>>> import numpy as np
>>> np.set_printoptions(precision=2, suppress=True, linewidth=160)
>>> rd = lambda a: np.round(a, 2) + 0
>>> J = np.diag(5 * np.array([2, 3, 3, 1, 2, 1, 1])) + np.array([[3, 9, 5, 8, 3, 9, 4],
...     [8, 8, 0, 3, 8, 0, 1],
...     [5, 4, 1, 6, 8, 9, 3],
...     [5, 5, 4, 9, 9, 2, 1],
...     [3, 0, 2, 2, 9, 8, 9],
...     [3, 9, 9, 2, 0, 1, 3],
...     [7, 5, 0, 3, 7, 1, 9]])
>>> J
array([[13,  9,  5,  8,  3,  9,  4],
       [ 8, 23,  0,  3,  8,  0,  1],
       [ 5,  4, 16,  6,  8,  9,  3],
       [ 5,  5,  4, 14,  9,  2,  1],
       [ 3,  0,  2,  2, 19,  8,  9],
       [ 3,  9,  9,  2,  0,  6,  3],
       [ 7,  5,  0,  3,  7,  1, 14]])
>>> u = np.array([2, -7])
>>> np.convolve(J[3], u)
array([ 10, -25, -27,   0, -80, -59, -12,  -7])
>>> np.polyval(u, J[3])
array([ 3,  3,  1, 21, 11, -3, -5])
>>> print(np.trace(J))
105
>>> (J - J.T) / 2
array([[ 0. ,  0.5,  0. ,  1.5,  0. ,  3. , -1.5],
       [-0.5,  0. , -2. , -1. ,  4. , -4.5, -2. ],
       [ 0. ,  2. ,  0. ,  1. ,  3. ,  0. ,  1.5],
       [-1.5,  1. , -1. ,  0. ,  3.5,  0. , -1. ],
       [ 0. , -4. , -3. , -3.5,  0. ,  4. ,  1. ],
       [-3. ,  4.5,  0. ,  0. , -4. ,  0. ,  1. ],
       [ 1.5,  2. , -1.5,  1. , -1. , -1. ,  0. ]])
>>> np.allclose(J, J.T)
False
>>> rng = np.random.default_rng(6)
>>> lab = rng.permutation(7)
>>> print(lab)
[2 3 0 5 4 1 6]
>>> A2 = J[lab][:, lab]
>>> A2
array([[16,  6,  5,  9,  8,  4,  3],
       [ 4, 14,  5,  2,  9,  5,  1],
       [ 5,  8, 13,  9,  3,  9,  4],
       [ 9,  2,  3,  6,  0,  9,  3],
       [ 2,  2,  3,  8, 19,  0,  9],
       [ 0,  3,  8,  0,  8, 23,  1],
       [ 0,  3,  7,  1,  7,  5, 14]])
>>> print(rd(np.sort(np.abs(np.linalg.eigvals(A2)))))
[ 4.8   4.8  12.29 12.29 14.25 17.95 42.68]
>>> u, r1 = J[2], J[1]
>>> u @ r1
np.int64(217)
>>> u @ u
np.int64(487)
>>> p = (u @ r1) / (u @ u) * u
>>> print(np.outer(u, r1))
[[ 40 115   0  15  40   0   5]
 [ 32  92   0  12  32   0   4]
 [128 368   0  48 128   0  16]
 [ 48 138   0  18  48   0   6]
 [ 64 184   0  24  64   0   8]
 [ 72 207   0  27  72   0   9]
 [ 24  69   0   9  24   0   3]]
>>> print(rd((r1 - p) @ u))
0.0
>>> rd(np.linalg.norm(u + r1) ** 2 + np.linalg.norm(u - r1) ** 2)
np.float64(2308.0)
>>> mat = np.loadtxt("block16.csv", delimiter=",")
>>> mat
array([[3., 2., 3., 2.],
       [3., 2., 3., 2.],
       [3., 2., 3., 2.],
       [3., 2., 3., 2.]])
>>> vec = np.array([2, 0, 3, 3, 3, 1, 3])
>>> target = J @ vec
>>> target
array([ 95,  52, 118,  96, 110,  54,  87])
>>> rd(np.linalg.solve(J, 4 * target))
array([ 8.,  0., 12., 12., 12.,  4., 12.])
>>> rd(np.linalg.solve(J, target))
array([2., 0., 3., 3., 3., 1., 3.])
>>> feats = np.loadtxt("arr.csv", delimiter=",")
>>> feats
array([[ 3.,  2.,  0.,  2.,  1.,  3.,  7.,  7.,  4.,  1.,  2.,  7.,  5.,  8.],
       [ 2.,  2.,  1.,  2.,  1.,  4.,  3.,  0.,  7.,  7.,  3.,  6.,  5.,  3.],
       [ 3.,  1.,  0.,  5.,  1.,  7.,  0.,  6.,  4.,  8.,  8.,  7.,  1.,  8.],
       [ 0.,  0.,  0.,  1.,  3.,  1.,  1.,  0., -3.,  3.,  0.,  2., -2.,  1.],
       [ 0.,  0.,  0., -1.,  1.,  2., -2.,  3., -3., -1.,  2., -2.,  0.,  0.],
       [ 0.,  0.,  0.,  3., -3.,  2., -3., -3.,  1.,  3.,  1.,  1., -1.,  0.],
       [ 0.,  0.,  0., -1., -3.,  0., -2.,  0.,  0.,  3.,  0., -3., -3.,  2.],
       [ 0.,  0.,  0., -2.,  0., -2.,  0.,  0.,  0., -1., -1., -1.,  0., -1.],
       [ 0.,  0.,  0.,  0., -3., -1., -3.,  2., -1.,  3., -1., -1.,  2.,  1.],
       [ 0.,  0.,  0., -3.,  1.,  1., -3.,  3.,  1.,  0.,  1., -3., -2., -3.],
       [ 0.,  0.,  0., -1., -3.,  2., -1., -1., -1., -3.,  3.,  1.,  3.,  0.],
       [ 0.,  0.,  0.,  2., -1., -1., -1.,  3.,  3.,  3., -1., -3., -1., -2.],
       [ 0.,  0.,  0.,  0.,  0., -2., -3.,  2.,  1., -1.,  1.,  2., -2., -3.],
       [ 0.,  0.,  0.,  0., -1., -3., -3.,  0., -3., -2., -3.,  0.,  1., -3.]])
>>> t3 = feats.reshape(14, 2, -1)
>>> np.einsum("ihd,ihd->ih", t3, t3)
array([[ 76., 208.],
       [ 39., 177.],
       [ 85., 294.],
       [ 12.,  27.],
       [ 10.,  27.],
       [ 31.,  22.],
       [ 14.,  31.],
       [  8.,   4.],
       [ 19.,  21.],
       [ 20.,  33.],
       [ 15.,  30.],
       [  7.,  42.],
       [ 13.,  24.],
       [ 19.,  32.]])
>>> vec = np.array([-2, 5, -4, -3, 1, 5, -1, 0, -4, 3, 1, -4, 4, -1])
>>> feats @ vec
array([-20.,   3.,   4.,   8.,  35.,  -1.,   9.,  -3.,  18.,  22.,  17.,  -5., -26.,  -3.])
>>> (feats @ vec).argmax()
np.int64(4)
>>> np.linalg.norm(feats @ vec) <= np.linalg.norm(feats, 2) * np.linalg.norm(vec) + 1e-9
np.True_
>>> print(feats @ np.ones(14))
[ 52.  46.  59.   7.  -1.   1.  -7.  -8.  -2.  -7.  -1.   1.  -5. -17.]
>>> feats @ (2 * vec)
array([-40.,   6.,   8.,  16.,  70.,  -2.,  18.,  -6.,  36.,  44.,  34., -10., -52.,  -6.])
>>> lab = rng.permutation(14)
>>> A2 = feats[:, lab] * rng.choice([-1, 1], 14)
>>> A2
array([[ 0.,  7.,  5.,  2.,  1., -3., -3., -4., -7.,  7.,  2.,  1., -8.,  2.],
       [ 1.,  0.,  5.,  2.,  1., -4., -2., -7., -3.,  6.,  3.,  7., -3.,  2.],
       [ 0.,  6.,  1.,  1.,  1., -7., -3., -4., -0.,  7.,  8.,  8., -8.,  5.],
       [ 0.,  0., -2.,  0.,  3., -1., -0.,  3., -1.,  2.,  0.,  3., -1.,  1.],
       [ 0.,  3.,  0.,  0.,  1., -2., -0.,  3.,  2., -2.,  2., -1., -0., -1.],
       [ 0., -3., -1.,  0., -3., -2., -0., -1.,  3.,  1.,  1.,  3., -0.,  3.],
       [ 0.,  0., -3.,  0., -3., -0., -0., -0.,  2., -3.,  0.,  3., -2., -1.],
       [ 0.,  0.,  0.,  0.,  0.,  2., -0., -0., -0., -1., -1., -1.,  1., -2.],
       [ 0.,  2.,  2.,  0., -3.,  1., -0.,  1.,  3., -1., -1.,  3., -1.,  0.],
       [ 0.,  3., -2.,  0.,  1., -1., -0., -1.,  3., -3.,  1.,  0.,  3., -3.],
       [ 0., -1.,  3.,  0., -3., -2., -0.,  1.,  1.,  1.,  3., -3., -0., -1.],
       [ 0.,  3., -1.,  0., -1.,  1., -0., -3.,  1., -3., -1.,  3.,  2.,  2.],
       [ 0.,  2., -2.,  0.,  0.,  2., -0., -1.,  3.,  2.,  1., -1.,  3.,  0.],
       [ 0.,  0.,  1.,  0., -1.,  3., -0.,  3.,  3.,  0., -3., -2.,  3.,  0.]])
>>> left, _, Vt = np.linalg.svd(feats.T @ A2)
>>> lab
array([ 2,  7, 12,  1,  4,  5,  0,  8,  6, 11, 10,  9, 13,  3])
>>> A2 = feats + rng.integers(-2, 3, (14, 13)) @ rng.integers(-2, 3, (13, 14))
>>> A2
array([[  2.,  -1.,   3.,   7.,  20.,  12.,   4.,   3.,  -2.,  -5.,  14.,  12.,  11.,  -3.],
       [ -2.,   5.,   1.,   9.,  -9.,   0.,  13.,   6.,  11.,   9.,  11.,   4.,   8.,  10.],
       [  8.,  -1., -13.,   1.,  11.,   6.,  -7.,  -4.,  -6.,   2.,  -2.,  10.,   2.,   8.],
       [  6.,   7.,  -1.,  13.,  14.,   7.,  -4.,  -3.,  10.,   9., -10.,  -1.,   1., -10.],
       [  3., -11.,  -4.,  -6.,   3., -11.,   1.,  13.,  -1.,  -3.,  16.,  -9.,  -1.,  -8.],
       [ -7.,  -3.,   5.,   7.,   7.,  13., -11., -10.,  -1.,  -5.,  16.,  12.,  12.,  15.],
       [ -4.,   2.,  -6.,   1.,   5.,   3.,  -1.,  -5.,   1.,  -4.,  -9.,  -8.,  -9.,  -4.],
       [ -3.,  -4.,   3.,   2.,  -8., -14.,  10.,  -2.,   1.,  -3.,   1., -14., -10., -17.],
       [ 14.,   2.,  -9.,  -8.,  -3.,  -4., -18.,  -2.,  -7.,   9., -10.,  11.,   3.,  10.],
       [ -9.,  -4.,  11.,  -4.,   4.,   9.,  -2.,  -4., -10.,   0.,  19.,  -2.,  -1.,  -9.],
       [ -4.,   5.,   5.,   6., -15.,   5.,  -5., -11.,   4.,  -4.,  -4.,   8.,   6.,  19.],
       [-13.,   8.,  -6.,   8.,  -4.,   6.,  10.,  -5., -12.,  -1.,   5.,  -2.,   0.,   7.],
       [ 12., -11.,  -4.,   3.,   0., -12., -10.,  -6.,   8.,   0.,  -5.,   4.,  -2., -11.],
       [ -3.,  -7.,   8.,  -9.,  -6.,  -3.,  -5.,  -3., -11.,  -7.,  -5.,   2.,   6.,   8.]])
>>> np.abs(A2 - feats).sum(axis=1)
array([ 93.,  70.,  82.,  97.,  85., 119.,  65.,  90.,  98.,  81.,  92.,  98.,  79.,  70.])
>>> np.linalg.matrix_rank(A2 - feats, tol=1e-8)
np.int64(13)
